$ python3 -q
>>> import numpy as np
>>> np.set_printoptions(precision=2, suppress=True, linewidth=200)
>>> m1 = np.load("data.npy")
>>> print(m1)
[[0. 0. 0. 2. 4.]
 [0. 0. 0. 5. 3.]
 [0. 0. 0. 2. 0.]
 [2. 5. 2. 0. 0.]
 [4. 3. 0. 0. 0.]]
>>> ang = np.radians(15)
>>> Rm = np.eye(5)
>>> Rm[2, 2] = Rm[1, 1] = np.cos(ang)
>>> Rm[2, 1], Rm[1, 2] = -np.sin(ang), np.sin(ang)
>>> print(Rm)
[[ 1.    0.    0.    0.    0.  ]
 [ 0.    0.97  0.26  0.    0.  ]
 [ 0.   -0.26  0.97  0.    0.  ]
 [ 0.    0.    0.    1.    0.  ]
 [ 0.    0.    0.    0.    1.  ]]
>>> Y = m1 @ Rm.T
>>> print(np.abs(Y - m1).max(axis=0))
[0.   0.35 1.36 0.   0.  ]
>>> print(np.allclose(np.linalg.norm(m1, axis=1), np.linalg.norm(Y, axis=1)))
True
>>> print(np.allclose(m1 @ m1.T, Y @ Y.T))
True
>>> print(round(float(np.linalg.norm(m1, 2) / np.linalg.norm(m1)), 2))
0.67
>>> print(np.linalg.matrix_rank(m1, rtol=0.1))
4
>>> w, V = np.linalg.eigh(m1)
>>> x0 = np.array([-2, -1, -2, 2, -3])
>>> print(np.round(V * np.abs(w) @ V.T, 2) + 0)
[[ 3.65  2.58 -0.09  0.    0.  ]
 [ 2.58  4.94  1.72  0.    0.  ]
 [-0.09  1.72  1.02  0.    0.  ]
 [ 0.    0.    0.    5.22  2.39]
 [ 0.    0.    0.    2.39  4.39]]
>>> print(x0 @ m1 @ x0)
14.0
>>> print(np.round(V * np.maximum(w, 0) @ V.T, 2) + 0)
[[ 1.83  1.29 -0.05  1.    2.  ]
 [ 1.29  2.47  0.86  2.5   1.5 ]
 [-0.05  0.86  0.51  1.    0.  ]
 [ 1.    2.5   1.    2.61  1.2 ]
 [ 2.    1.5   0.    1.2   2.2 ]]
>>> print(round(x0 @ m1 @ x0 / (x0 @ x0), 2), round(float(w[0]), 2), round(float(w[-1]), 2))
0.64 -7.24 7.24
